>>> import numpy as np
>>> from numpy import linalg as LA
>>> np.set_printoptions(suppress=True, linewidth=160)
>>> feats = np.loadtxt("w.csv", delimiter=",")
>>> feats
array([[  7.11,  -2.81,  -2.  ,   5.02, -10.84,  -2.4 ],
       [  8.31,   1.27,  -2.24,   1.29,   1.68,   3.14],
       [  8.93,   0.77,  -3.83,   1.43,   3.48,   3.33],
       [ -8.18,  -2.29,  -8.6 ,  -8.55,  -5.12,  -9.94],
       [ 10.36,   0.92,  -3.54,   2.25,   2.25,   1.59],
       [ 10.02,   0.03,  -0.45,   1.7 ,   1.69,   3.03],
       [  8.06,   1.24,  -0.82,  -0.2 ,   2.03,   3.3 ],
       [  9.06,   0.1 ,  -0.84,   1.58,   2.52,   3.19],
       [  8.1 ,   1.23,  -1.32,   2.57,   0.3 ,   2.57],
       [-10.75,  -0.44, -11.34,  -6.94,  -6.37,  -9.6 ],
       [ -7.12,  -1.23,  -8.55,  -8.77,  -6.26,  -9.52],
       [  7.49,   0.04,   0.34,   2.58,   1.66,   4.09],
       [  8.97,  -0.27,  -1.59,   1.53,   3.08,   3.38],
       [  9.65,   2.35,  -1.09,   1.07,   0.75,   0.85],
       [ 10.37,   1.76,  -2.12,   1.75,   2.41,   2.18],
       [  6.75,  -5.67,  -1.68,   3.39, -11.07,  -0.01],
       [  6.02,  -5.05,  -2.91,   3.  , -12.36,  -0.92],
       [  9.06,   0.09,  -1.52,   0.04,  -0.32,   3.9 ],
       [  8.02,   2.4 ,  -0.53,   0.55,   2.23,   2.79],
       [  7.77,  -3.  ,  -3.03,   4.14, -11.89,  -0.77],
       [  7.38,  -4.6 ,  -2.07,   3.76, -10.26,   0.7 ],
       [ -9.71,  -1.72,  -8.31,  -6.57,  -7.61,  -9.39],
       [  5.46,  -3.71,  -0.86,   3.99, -10.49,   1.2 ],
       [  5.59,  -4.39,  -2.43,   5.04, -11.27,  -1.05],
       [  9.27,  -0.26,  -1.01,   2.03,   2.19,   3.39],
       [  6.74,  -3.98,  -2.99,   3.09, -10.58,  -0.05],
       [-10.77,  -0.55,  -8.5 ,  -6.35,  -6.21, -10.62],
       [  6.74,  -5.77,  -1.16,   5.08, -12.53,  -1.2 ],
       [-10.8 ,  -2.12,  -8.11,  -7.88,  -7.29, -12.61]])
>>> cen = feats - feats.mean(axis=0)
>>> vecs = LA.svd(cen)[2][:3]
>>> out = cen - cen @ vecs.T @ vecs
>>> print(np.round(np.cov(cen @ vecs.T, rowvar=False), 2) + 0)
[[110.18   0.     0.  ]
 [  0.    39.04   0.  ]
 [  0.     0.     1.37]]
>>> print(np.round(np.diag(vecs.T @ vecs), 2))
[0.75 0.27 0.43 0.28 0.79 0.49]
>>> J = np.array([[1, -2, 2],
...     [-3, 1, 1],
...     [2, -2, -3],
...     [-2, 1, -2],
...     [-3, -2, 1],
...     [3, -2, -2],
...     [-2, 1, 0],
...     [0, 1, -1]])
>>> J[2] = J[4]
>>> print(J)
[[ 1 -2  2]
 [-3  1  1]
 [-3 -2  1]
 [-2  1 -2]
 [-3 -2  1]
 [ 3 -2 -2]
 [-2  1  0]
 [ 0  1 -1]]
>>> out = J / LA.norm(J, axis=1, keepdims=True)
>>> gram = out @ out.T
>>> gram.round(2) + 0
array([[ 1.  , -0.3 ,  0.27, -0.89,  0.27,  0.24, -0.6 , -0.94],
       [-0.3 ,  1.  ,  0.64,  0.5 ,  0.64, -0.95,  0.94,  0.  ],
       [ 0.27,  0.64,  1.  ,  0.18,  1.  , -0.45,  0.48, -0.57],
       [-0.89,  0.5 ,  0.18,  1.  ,  0.18, -0.32,  0.75,  0.71],
       [ 0.27,  0.64,  1.  ,  0.18,  1.  , -0.45,  0.48, -0.57],
       [ 0.24, -0.95, -0.45, -0.32, -0.45,  1.  , -0.87,  0.  ],
       [-0.6 ,  0.94,  0.48,  0.75,  0.48, -0.87,  1.  ,  0.32],
       [-0.94,  0.  , -0.57,  0.71, -0.57,  0.  ,  0.32,  1.  ]])
>>> (gram - 2 * np.eye(8)).round(6).argmax(axis=1)
array([2, 6, 4, 6, 2, 0, 1, 3])
>>> np.argwhere(np.triu(np.abs(gram) > 0.95, 1))
array([[1, 5],
       [2, 4]])
>>> (np.abs(gram) > 0.9).astype(int)
array([[1, 0, 0, 0, 0, 0, 0, 1],
       [0, 1, 0, 0, 0, 1, 1, 0],
       [0, 0, 1, 0, 1, 0, 0, 0],
       [0, 0, 0, 1, 0, 0, 0, 0],
       [0, 0, 1, 0, 1, 0, 0, 0],
       [0, 1, 0, 0, 0, 1, 0, 0],
       [0, 1, 0, 0, 0, 0, 1, 0],
       [1, 0, 0, 0, 0, 0, 0, 1]])
>>> cen = (feats - feats.mean(axis=0)) / feats.std(axis=0)
>>> np.round(cen.std(axis=0), 2)
array([1., 1., 1., 1., 1., 1.])
>>> b = LA.lstsq(np.delete(cen, 1, axis=1), cen[:, 1])[0]
>>> b.round(2)
array([ 0.15, -0.07,  0.09,  1.07, -0.4 ])
>>> O, vecs = LA.qr(J[:, :2])[0], LA.qr(J[:, 2:])[0]
>>> sigma = LA.svd(O.T @ vecs, compute_uv=False)
>>> print(round(LA.norm(O @ O.T - vecs @ vecs.T, 2), 2))
1.0
>>> data = np.load("case11.npy")
>>> data
array([[ 0.08, -0.59, -0.85, -1.28, -4.37,  3.47,  2.53, -2.49],
       [-0.12,  1.63, -0.38,  0.28,  1.19,  0.18, -1.6 ,  1.8 ],
       [-0.53,  4.19, -2.  , -0.06, -0.83,  4.12, -2.28,  2.92],
       [-0.32,  2.55, -1.57, -0.39, -2.04,  3.88, -0.61,  1.08],
       [-0.31,  2.52, -1.1 ,  0.03, -0.09,  2.14, -1.52,  1.94],
       [ 0.13, -1.14,  1.78,  1.23,  5.16, -5.52, -1.87,  1.49],
       [-0.35,  4.15, -1.91,  0.09, -0.84,  4.09, -2.15,  2.85],
       [ 0.07, -0.97,  0.68,  0.32,  1.21, -1.9 , -0.12, -0.01],
       [-0.1 ,  1.15, -1.75, -1.34, -5.12,  5.59,  1.9 , -1.45],
       [ 0.18, -0.62, -0.26, -0.64, -2.37,  1.69,  1.7 , -1.65],
       [ 0.34, -2.46,  1.63,  0.37,  2.  , -3.88,  0.53, -1.14],
       [-0.14,  1.79, -1.45, -0.54, -2.56,  3.76,  0.23,  0.14],
       [-0.19,  1.71, -0.95, -0.05, -0.74,  2.06, -0.62,  0.98],
       [ 0.16, -0.91,  0.29, -0.21, -0.66, -0.07,  0.74, -0.91],
       [-0.01,  0.11, -0.47, -0.47, -1.91,  1.82,  0.89, -0.89],
       [ 0.08, -1.  ,  1.29,  0.82,  3.18, -3.66, -0.91,  0.75],
       [ 0.66, -5.13,  2.54,  0.21,  2.13, -6.05,  2.11, -2.92],
       [-0.09,  1.02, -1.14, -0.83, -3.17,  3.66,  0.93, -0.7 ],
       [-0.04,  0.84, -0.26,  0.17,  0.56,  0.  , -0.77,  0.9 ],
       [-0.52,  4.27, -1.98,  0.01, -0.8 ,  4.07, -2.28,  2.86],
       [-0.11,  1.07, -1.18, -0.79, -3.15,  3.75,  0.96, -0.77],
       [ 0.16, -1.16,  1.66,  1.25,  5.17, -5.47, -1.9 ,  1.55],
       [ 0.2 , -1.64,  0.85,  0.15,  0.79, -2.08,  0.74, -1.03],
       [-0.02, -0.18,  0.44,  0.53,  1.86, -1.8 , -0.87,  0.78],
       [ 0.06, -0.24,  1.08,  0.97,  3.72, -3.68, -1.76,  1.59],
       [-0.61,  5.06, -2.77, -0.35, -2.1 ,  5.9 , -2.19,  3.05],
       [ 0.26, -1.72,  0.93,  0.14,  0.72, -2.09,  0.65, -1.04],
       [ 0.31, -3.41,  1.86,  0.16,  1.33, -3.99,  1.43, -2.03],
       [ 0.11, -0.95,  1.15,  0.79,  3.19, -3.63, -0.92,  0.63],
       [-0.24,  2.72, -2.05, -0.9 , -3.91,  5.64,  0.27,  0.38],
       [-0.23,  3.49, -2.35, -0.66, -3.26,  5.72, -0.58,  1.21],
       [-0.31,  2.53, -1.14,  0.13, -0.05,  2.13, -1.52,  1.84],
       [ 0.25, -2.4 ,  0.61, -0.68, -1.79, -0.29,  2.4 , -2.71],
       [ 0.52, -4.19,  1.98,  0.02,  0.83, -4.1 ,  2.24, -2.81],
       [ 0.27, -1.87,  1.88,  1.14,  4.51, -5.61, -1.14,  0.55],
       [-0.25,  1.68, -0.83, -0.1 , -0.73,  2.09, -0.62,  1.  ],
       [ 0.14, -0.96,  1.22,  0.77,  3.21, -3.73, -0.92,  0.64],
       [ 0.17, -1.63,  0.44, -0.45, -1.19, -0.27,  1.5 , -1.77]])
>>> gram = np.cov(data, rowvar=False)
>>> np.round(np.corrcoef(data.T), 2)
array([[ 1.  , -0.98,  0.89,  0.28,  0.44, -0.8 ,  0.61, -0.77],
       [-0.98,  1.  , -0.92, -0.31, -0.47,  0.82, -0.6 ,  0.77],
       [ 0.89, -0.92,  1.  ,  0.65,  0.78, -0.98,  0.24, -0.46],
       [ 0.28, -0.31,  0.65,  1.  ,  0.98, -0.79, -0.57,  0.37],
       [ 0.44, -0.47,  0.78,  0.98,  1.  , -0.89, -0.42,  0.2 ],
       [-0.8 ,  0.82, -0.98, -0.79, -0.89,  1.  , -0.05,  0.27],
       [ 0.61, -0.6 ,  0.24, -0.57, -0.42, -0.05,  1.  , -0.97],
       [-0.77,  0.77, -0.46,  0.37,  0.2 ,  0.27, -0.97,  1.  ]])
>>> np.round(np.polyfit(data[:, 7], data[:, 6], 1), 2) + 0
array([-0.84,  0.  ])
>>> np.round(data.std(axis=0), 2)
array([0.28, 2.4 , 1.44, 0.65, 2.62, 3.69, 1.45, 1.67])
>>> print(np.round(LA.eigvalsh(gram)[::-1], 2) + 0)
[26.21  8.39  0.    0.    0.    0.    0.    0.  ]
>>> np.round(np.median(data, axis=0), 2)
array([ 0.02, -0.21, -0.26,  0.02, -0.38,  0.09, -0.6 ,  0.59])
>>> print(round(float(np.corrcoef(data[:, 7], data[:, 6])[0, 1]), 2))
-0.97
>>> F = np.load("layer16.npy")
>>> F
array([[1, 1, 0, 1, 0, 2],
       [1, 1, 0, 1, 0, 2],
       [0, 0, 1, 2, 0, 1],
       [1, 1, 2, 5, 0, 4],
       [0, 0, 0, 0, 0, 0],
       [2, 2, 1, 4, 0, 5]])
>>> np.round(np.sort(np.abs(LA.eigvals(F))), 2) + 0
array([ 0.  ,  0.  ,  0.  ,  0.  ,  2.47, 10.53])
>>> np.allclose(F @ F.T, F.T @ F)
True
>>> print(LA.matrix_power(F, 2))
[[ 7  7  4 15  0 18]
 [ 7  7  4 15  0 18]
 [ 4  4  6 16  0 14]
 [15 15 16 47  0 46]
 [ 0  0  0  0  0  0]
 [18 18 14 46  0 50]]
>>> np.trace(F)
np.int64(13)
>>> ev, vecs = LA.eigh(F)
>>> x0 = np.array([-2, 2, -3, 3, -1, -1])
>>> np.round(vecs * np.abs(ev) @ vecs.T, 2) + 0
array([[1., 1., 0., 1., 0., 2.],
       [1., 1., 0., 1., 0., 2.],
       [0., 0., 1., 2., 0., 1.],
       [1., 1., 2., 5., 0., 4.],
       [0., 0., 0., 0., 0., 0.],
       [2., 2., 1., 4., 0., 5.]])
>>> (np.sign(vecs[:, -1].round(6)) == np.sign(vecs[0, -1].round(6))).astype(int)
array([1, 1, 1, 1, 0, 1])
>>> np.round(LA.eigvalsh(F[1:, 1:]), 2) + 0
array([ 0.,  0.,  0.,  2., 10.])
>>> ev, vecs = LA.eigh(F)
>>> np.round(LA.eigvalsh(F @ F), 2) + 0
array([  0. ,   0. ,   0. ,   0. ,   6.1, 110.9])
>>> np.abs(vecs[:, -1]).round(6).argmax()
np.int64(5)
>>> np.unique(ev.round(6) + 0, return_counts=True)[1]
array([4, 1, 1])
>>> round(float(ev.sum()), 2), np.trace(F)
(13.0, np.int64(13))
>>> print(np.round(vecs.T @ vecs, 2) + 0)
[[1. 0. 0. 0. 0. 0.]
 [0. 1. 0. 0. 0. 0.]
 [0. 0. 1. 0. 0. 0.]
 [0. 0. 0. 1. 0. 0.]
 [0. 0. 0. 0. 1. 0.]
 [0. 0. 0. 0. 0. 1.]]
>>> ev.round(2) + 0
array([ 0.  ,  0.  ,  0.  ,  0.  ,  2.47, 10.53])
>>> np.round(LA.eigvalsh(F + 3 * np.eye(6)), 2)
array([ 3.  ,  3.  ,  3.  ,  3.  ,  5.47, 13.53])
>>> np.round(np.abs(vecs[:, -1]), 2)
array([0.23, 0.23, 0.2 , 0.64, 0.  , 0.67])
>>> Uu, sigma, Vh = LA.svd(F)
>>> vecs = Vh[:(sigma > 1e-8).sum()]
>>> rng = np.random.default_rng(74)
>>> x0 = F[3] + 3 * F[1] + rng.integers(2) * np.eye(6)[0]
>>> x0
array([ 4.,  4.,  2.,  8.,  0., 10.])
>>> np.round(LA.norm(x0 - vecs.T @ vecs @ x0), 2)
np.float64(0.0)
>>> LA.matrix_rank(np.vstack([F, x0]))
np.int64(2)
>>> np.allclose(vecs.T @ vecs @ x0, x0)
True
>>> np.round(F @ LA.pinv(F) @ F, 2) + 0
array([[1., 1., 0., 1., 0., 2.],
       [1., 1., 0., 1., 0., 2.],
       [0., 0., 1., 2., 0., 1.],
       [1., 1., 2., 5., 0., 4.],
       [0., 0., 0., 0., 0., 0.],
       [2., 2., 1., 4., 0., 5.]])
>>> round(np.trace(LA.pinv(F) @ F), 2)
np.float64(2.0)
>>> np.abs(np.diag(LA.qr(F)[1])) > 1e-9
array([ True, False,  True, False, False, False])
>>> LA.lstsq(F[:-1].T, F[-1])[2]
np.int32(2)
>>> np.unique(F.round(6), axis=0).shape
(5, 6)
>>> np.allclose(F[:-1].T @ LA.lstsq(F[:-1].T, F[-1])[0], F[-1])
True
